In [1]: import numpy as np

In [2]: np.set_printoptions(precision=1, suppress=True, linewidth=160, legacy="1.25")

In [3]: data = np.load("run14.npy")

In [4]: data
Out[4]: 
array([[ -3.5,  -3.7,  -6.8],
       [ -0.1,   2.1,  -7.1],
       [ -6.3,  -1.6,  -9.9],
       [ -3.4,  -5.3,  -5.9],
       [ -0.5,  -0.3,  -6.2],
       [ -8.6,  -6.2,  -9.4],
       [ -5.3,  -6.3,  -6.8],
       [  1. ,   2.2,  -6.3],
       [ -2.1,  -1.8,  -6.7],
       [ -5.3,  -3.3,  -8.3],
       [ -1.5,   0.8,  -7.6],
       [  5.7,   7.5,  -5.5],
       [ -1. ,  -2.7,  -5.4],
       [ -0.9,   2. ,  -7.7],
       [  3.6,   5.5,  -6. ],
       [  0. ,   1. ,  -6.5],
       [ -0.4,   2.6,  -7.6],
       [ -0.6,  -0.2,  -6.4],
       [  0.7,  -0.8,  -5. ],
       [ -0.2,   2. ,  -7.1],
       [-12. ,  -9.6, -10.2],
       [-13.3, -12.7,  -9.6],
       [ -2. ,   0.9,  -8. ],
       [ -2.9,  -5.1,  -5.6],
       [  3.5,   4.9,  -5.8],
       [ -2.3,  -1.1,  -7.2],
       [ -5.3,  -3.2,  -8.4],
       [ -2.4,  -2.7,  -6.4]])

In [5]: M2 = np.c_[data[:, :2] @ np.array([[1, 0], [2, 0]]), np.array([6, 2, 8, -3, -9, 5, -1, 8, -4, -9, 6, 6, -5, 8, 3, -8, 9, 3, 9, 2, 0, -3, 7, -6, -6, -8, 8, -8])]

In [6]: M2
Out[6]: 
array([[-10.9,   0. ,   6. ],
       [  4.1,   0. ,   2. ],
       [ -9.5,   0. ,   8. ],
       [-14. ,   0. ,  -3. ],
       [ -1.1,   0. ,  -9. ],
       [-21. ,   0. ,   5. ],
       [-17.9,   0. ,  -1. ],
       [  5.4,   0. ,   8. ],
       [ -5.7,   0. ,  -4. ],
       [-11.9,   0. ,  -9. ],
       [  0.1,   0. ,   6. ],
       [ 20.7,   0. ,   6. ],
       [ -6.4,   0. ,  -5. ],
       [  3.1,   0. ,   8. ],
       [ 14.6,   0. ,   3. ],
       [  2. ,   0. ,  -8. ],
       [  4.8,   0. ,   9. ],
       [ -1. ,   0. ,   3. ],
       [ -0.9,   0. ,   9. ],
       [  3.8,   0. ,   2. ],
       [-31.2,   0. ,   0. ],
       [-38.7,   0. ,  -3. ],
       [ -0.2,   0. ,   7. ],
       [-13.1,   0. ,  -6. ],
       [ 13.3,   0. ,  -6. ],
       [ -4.5,   0. ,  -8. ],
       [-11.7,   0. ,   8. ],
       [ -7.8,   0. ,  -8. ]])

In [7]: np.linalg.norm(np.linalg.qr(data)[0].T @ M2, axis=0) ** 2 / ((M2 ** 2).sum(axis=0) + 1e-12)
Out[7]: array([1. , 0. , 0.2])

In [8]: np.linalg.matrix_rank(M2)
Out[8]: 2

In [9]: f = np.array([-2, 1, -4])

In [10]: np.correlate(data[14], data[17], "full")
Out[10]: array([-23. , -35.9,  35.1,  -2.1,   3.6])

In [11]: np.polyval(f, data[14])
Out[11]: array([-26.3, -59. , -82. ])

In [12]: M2 = np.array([[0, -2], [-1, 0], [0, -1]])

In [13]: np.vstack([data, M2.T]).shape
Out[13]: (30, 3)

In [14]: np.linalg.matrix_rank(np.vstack([data, M2.T]))
Out[14]: 3

In [15]: np.einsum("ij->j", data)
Out[15]: array([ -65.4,  -35.1, -199.4])

In [16]: Xs = data - data.mean(axis=0)

In [17]: Uu, sv, vt = np.linalg.svd(Xs, full_matrices=False)

In [18]: np.round(sv ** 2 / (sv ** 2).sum(), 1) + 0
Out[18]: array([0.9, 0.1, 0. ])

In [19]: np.round((sv ** 2).sum() ** 2 / (sv ** 4).sum(), 1)
Out[19]: 1.1
